In [1]: import numpy as np

In [2]: import numpy.linalg as la

In [3]: np.set_printoptions(precision=2, suppress=True, linewidth=200)

In [4]: rnd = lambda a: np.round(a, 2) + 0

In [5]: u = np.array([1, 0, 0]) + 0.5

In [6]: m1 = np.eye(3) - 2 * np.outer(u, u) / (u @ u)

In [7]: rnd(m1)
Out[7]: 
array([[-0.64, -0.55, -0.55],
       [-0.55,  0.82, -0.18],
       [-0.55, -0.18,  0.82]])

In [8]: # symmetric

In [9]: vec = np.array([1, 3, 1])

In [10]: a = np.maximum(m1 @ vec, 0)

In [11]: rnd(a)
Out[11]: array([0.  , 1.73, 0.  ])

In [12]: rnd(m1.T @ a)
Out[12]: array([-0.94,  1.41, -0.31])

In [13]: print(rnd(np.tanh(m1 @ vec)))
[-0.99  0.94 -0.27]

In [14]: feats = np.load("test17.npy")

In [15]: print(rnd(feats))
[[0.33 0.   0.   0.   0.33 0.   0.   0.   0.33]
 [0.   0.4  0.   0.   0.2  0.   0.   0.2  0.2 ]
 [0.5  0.   0.5  0.   0.   0.   0.   0.   0.  ]
 [0.   0.33 0.   0.33 0.   0.   0.   0.   0.33]
 [0.25 0.   0.25 0.   0.25 0.   0.   0.25 0.  ]
 [0.   0.   0.   0.   0.   0.67 0.   0.33 0.  ]
 [0.   0.5  0.   0.   0.   0.   0.5  0.   0.  ]
 [0.   0.   0.2  0.   0.2  0.   0.2  0.2  0.2 ]
 [0.12 0.12 0.12 0.12 0.12 0.12 0.12 0.   0.12]]

In [16]: # row-stochastic, so 1 is an eigenvalue

In [17]: vec = np.array([3, -3, -2])

In [18]: print(rnd(np.sort(np.abs(np.degrees(np.angle(la.eigvals(m1)))))))
[  0.   0. 180.]

In [19]: rnd(np.abs(la.eigvals(m1)))
Out[19]: array([1., 1., 1.])

In [20]: rnd(la.det(m1))
Out[20]: np.float64(-1.0)

In [21]: rnd(la.inv(m1))
Out[21]: 
array([[-0.64, -0.55, -0.55],
       [-0.55,  0.82, -0.18],
       [-0.55, -0.18,  0.82]])

In [22]: print(rnd(la.norm(vec)), rnd(la.norm(m1 @ vec)))
4.69 4.69

In [23]: evals, evecs = la.eigh(m1)

In [24]: vec = np.array([-2, 0, 1])

In [25]: rnd(la.eigvalsh(m1[1:, 1:]))
Out[25]: array([0.64, 1.  ])

In [26]: rnd(vec @ m1 @ vec)
Out[26]: np.float64(0.45)

In [27]: np.allclose(feats @ feats.T, feats.T @ feats)
Out[27]: False

In [28]: np.allclose(feats, feats.T)
Out[28]: False

In [29]: print(rnd((feats - feats.T) / 2))
[[ 0.    0.   -0.25  0.    0.04  0.    0.    0.    0.1 ]
 [ 0.    0.    0.   -0.17  0.1   0.   -0.25  0.1   0.04]
 [ 0.25  0.    0.    0.   -0.12  0.    0.   -0.1  -0.06]
 [ 0.    0.17  0.    0.    0.    0.    0.    0.    0.1 ]
 [-0.04 -0.1   0.12  0.    0.    0.    0.    0.02 -0.06]
 [ 0.    0.    0.    0.    0.    0.    0.    0.17 -0.06]
 [ 0.    0.25  0.    0.    0.    0.    0.   -0.1  -0.06]
 [ 0.   -0.1   0.1   0.   -0.02 -0.17  0.1   0.    0.1 ]
 [-0.1  -0.04  0.06 -0.1   0.06  0.06  0.06 -0.1   0.  ]]

In [30]: data = np.load("dump.npy")

In [31]: data
Out[31]: 
array([[-2, -3, -5,  4,  1,  0, -1,  3,  0, -1,  2],
       [-5, -2,  5,  3,  0,  1,  0,  0,  4, -1,  3],
       [ 2, -2, -5, -5, -3,  2, -5,  4,  0,  5,  1],
       [-1, -5,  5,  5,  1, -5, -1, -1,  1,  4, -2],
       [ 5,  1,  3,  1, -3, -1,  1, -4,  1, -2,  1],
       [ 1, -1, -4,  4, -2,  5, -1, -5,  0, -5, -5],
       [ 1, -5, -4, -3, -2, -3, -2,  4,  5, -4,  3],
       [ 3,  0,  3,  3, -3, -5, -3,  5, -4,  2,  1],
       [-1, -1,  3,  3,  0, -3, -5,  1,  4, -4,  4],
       [ 0, -1, -3,  5,  3,  1, -1, -3,  3,  5,  1],
       [ 1, -3,  0, -4,  5, -2,  1,  3,  0, -4, -3]])

In [32]: vec = np.array([0, -2, 1, 3, 0, -2, -2, -3, -2, -1, 0])

In [33]: target = data @ vec

In [34]: coef, lr = np.zeros(11), 1 / la.norm(data, 2) ** 2

In [35]: for i in range(50):
    ...:     coef -= lr * data.T @ (data @ coef - target)
    ...:     if i % 10 == 0: print(i, round(la.norm(data @ coef - target), 2))
    ...: 
0 21.2
10 3.72
20 3.29
30 3.04
40 2.85

In [36]: print(rnd(coef))
[ 0.44 -1.02  1.11  3.59 -0.24 -1.7  -1.48 -1.63 -0.49 -0.78 -1.12]

In [37]: W0 = np.load("data.npy")

In [38]: rnd(W0)
Out[38]: 
array([[ 0.32, -1.27, -1.05, -0.56],
       [-1.27,  0.67, -0.33,  0.57],
       [-1.05, -0.33, -1.97, -0.89],
       [-0.56,  0.57, -0.89, -1.02]])

In [39]: # rank 3

In [40]: r = la.matrix_rank(W0)

In [41]: r
Out[41]: np.int64(3)

In [42]: ns = la.svd(W0)[2][r:].T

In [43]: print(ns.shape)
(4, 1)

In [44]: rnd(W0 @ ns)
Out[44]: 
array([[0.],
       [0.],
       [0.],
       [0.]])

In [45]: print([int(la.matrix_rank(np.delete(W0, i, axis=0))) for i in range(4)])
[3, 3, 3, 3]

In [46]: rnd(ns @ ns.T)
Out[46]: 
array([[ 0.32,  0.24, -0.32,  0.24],
       [ 0.24,  0.18, -0.24,  0.18],
       [-0.32, -0.24,  0.32, -0.24],
       [ 0.24,  0.18, -0.24,  0.18]])

In [47]: print(la.matrix_rank(W0.T @ W0), la.matrix_rank(W0 @ W0.T))
3 3
